% ipython --no-banner

In [1]: import numpy as np

In [2]: from numpy import linalg as LA

In [3]: np.set_printoptions(precision=2, suppress=True, linewidth=200, legacy="1.25")

In [4]: data = np.load("dump.npy")

In [5]: print(data)
[[ 0 -2 -1  0 -4 -2]
 [-3 -1  3 -6 -2  6]
 [-1 -1 -2 -2 -2 -4]
 [ 0 -4 -2  0  2  1]
 [-6 -2  6  3  1 -3]
 [-2 -2 -4  1  1  2]]

In [6]: (data - data.T) / 2
Out[6]: 
array([[ 0. ,  0.5,  0. ,  0. ,  1. ,  0. ],
       [-0.5,  0. ,  2. , -1. ,  0. ,  4. ],
       [ 0. , -2. ,  0. ,  0. , -4. ,  0. ],
       [ 0. ,  1. ,  0. ,  0. , -0.5,  0. ],
       [-1. ,  0. ,  4. ,  0.5,  0. , -2. ],
       [ 0. , -4. ,  0. ,  0. ,  2. ,  0. ]])

In [7]: np.trace(data)
Out[7]: 0

In [8]: LA.matrix_power(data, 4)
Out[8]: 
array([[  725,   325, -1350,     0,     0,     0],
       [ -750,  -350,  -900,     0,     0,     0],
       [ 1125,  1125, -1150,     0,     0,     0],
       [    0,     0,     0,   725,   325, -1350],
       [    0,     0,     0,  -750,  -350,  -900],
       [    0,     0,     0,  1125,  1125, -1150]])

In [9]: LA.determinant(data)
Traceback (most recent call last):
  Cell In[9], line 1
    LA.determinant(data)
AttributeError: module 'numpy.linalg' has no attribute 'determinant'


In [10]: np.allclose(data @ data.T, data.T @ data)
Out[10]: False

In [11]: print(data @ data)
[[ 35  15 -20   0   0   0]
 [  0  20 -30   0   0   0]
 [ 25  25  10   0   0   0]
 [  0   0   0  35  15 -20]
 [  0   0   0   0  20 -30]
 [  0   0   0  25  25  10]]

In [12]: np.round(LA.det(data), 2)
Out[12]: -32000.0

In [13]: x0 = np.array([-4, 5, -5, -5, -2, 0])

In [14]: print(data @ (2 * x0))
[  6  52  46 -28 -66  22]

In [15]: (data @ x0).argmax()
Out[15]: 1

In [16]: np.einsum("ij,j->i", data, x0)
Out[16]: array([  3,  26,  23, -14, -33,  11])

In [17]: data * x0
Out[17]: 
array([[  0, -10,   5,   0,   8,   0],
       [ 12,  -5, -15,  30,   4,   0],
       [  4,  -5,  10,  10,   4,   0],
       [  0, -20,  10,   0,  -4,   0],
       [ 24, -10, -30, -15,  -2,   0],
       [  8, -10,  20,  -5,  -2,   0]])

In [18]: data @ np.ones(6)
Out[18]: array([ -9.,  -3., -12.,  -3.,  -1.,  -4.])

In [19]: LA.norm(data @ x0) <= LA.norm(data, 2) * LA.norm(x0) + 1e-9
Out[19]: True
